$ ipython --no-banner

In [1]: import numpy as np

In [2]: import numpy.linalg as la

In [3]: np.set_printoptions(precision=1, suppress=True, linewidth=140, sign=" ")

In [4]: feats = np.load("arr.npy")

In [5]: print(feats)
[[-6 -6  9  1]
 [-1 -9  9  8]
 [ 9  2 -8 -1]]

In [6]: out = np.array([[2, 1], [7, 2], [2, 1], [1, 7]])

In [7]: print(np.einsum("ik,kj->ij", feats, out))
[[-35  -2]
 [-39  46]
 [ 15  -2]]

In [8]: print(np.vstack([feats, out.T]).shape)
(5, 4)

In [9]: print(out.T @ feats.T)
[[-35 -39  15]
 [ -2  46  -2]]

In [10]: print(feats @ out)
[[-35  -2]
 [-39  46]
 [ 15  -2]]

In [11]: print(np.einsum("ij,ij->i", feats, feats))
[ 154  227  150]

In [12]: print(np.einsum("ij->j", feats))
[  2 -13  10   8]

In [13]: vec = np.array([0, 1, 0, 0])

In [14]: h1 = np.maximum(feats @ vec, 0)

In [15]: print(feats * (h1 > 1e-9)[:, None])
[[ 0  0  0  0]
 [ 0  0  0  0]
 [ 9  2 -8 -1]]

In [16]: print(h1)
[ 0  0  2]

In [17]: vec = np.array([0, 4, -5, -6])

In [18]: print(np.sign((feats @ vec).round(6)))
[-1 -1  1]

In [19]: vec @ feats
ValueError: matmul: Input operand 1 has a mismatch in its core dimension 0, with gufunc signature (n?,k),(k,m?)->(n?,m?) (size 3 is different from 4)


In [20]: print(feats * vec)
[[  0 -24 -45  -6]
 [  0 -36 -45 -48]
 [  0   8  40   6]]

In [21]: print(la.norm(feats @ vec) <= la.norm(feats, 2) * la.norm(vec) + 1e-9)
True

In [22]: print(feats @ (2 * vec))
[-150 -258  108]

In [23]: F = np.loadtxt("mat.csv", delimiter=",")

In [24]: print(F)
[[-9. -2. -9. -2. -9. -2.]
 [ 7. -4.  7. -4.  7. -4.]
 [ 4.  7.  4.  7.  4.  7.]
 [-9. -2. -9. -2. -9. -2.]
 [ 7. -4.  7. -4.  7. -4.]
 [ 4.  7.  4.  7.  4.  7.]]

In [25]: # column 2 repeats column 0

In [26]: U, sig, Vt = la.svd(F)

In [27]: evecs = Vt[:(sig > 1e-8).sum()]

In [28]: rng = np.random.default_rng(178)

In [29]: vec = F[3] + 3 * F[1] + rng.integers(2) * np.eye(6)[5]

In [30]: print(vec)
[ 12. -14.  12. -14.  12. -13.]

In [31]: print(np.round(evecs.T @ evecs, 1) + 0)
[[ 0.3  0.   0.3  0.   0.3  0. ]
 [ 0.   0.3  0.   0.3  0.   0.3]
 [ 0.3  0.   0.3  0.   0.3  0. ]
 [ 0.   0.3  0.   0.3  0.   0.3]
 [ 0.3  0.   0.3  0.   0.3  0. ]
 [ 0.   0.3  0.   0.3  0.   0.3]]
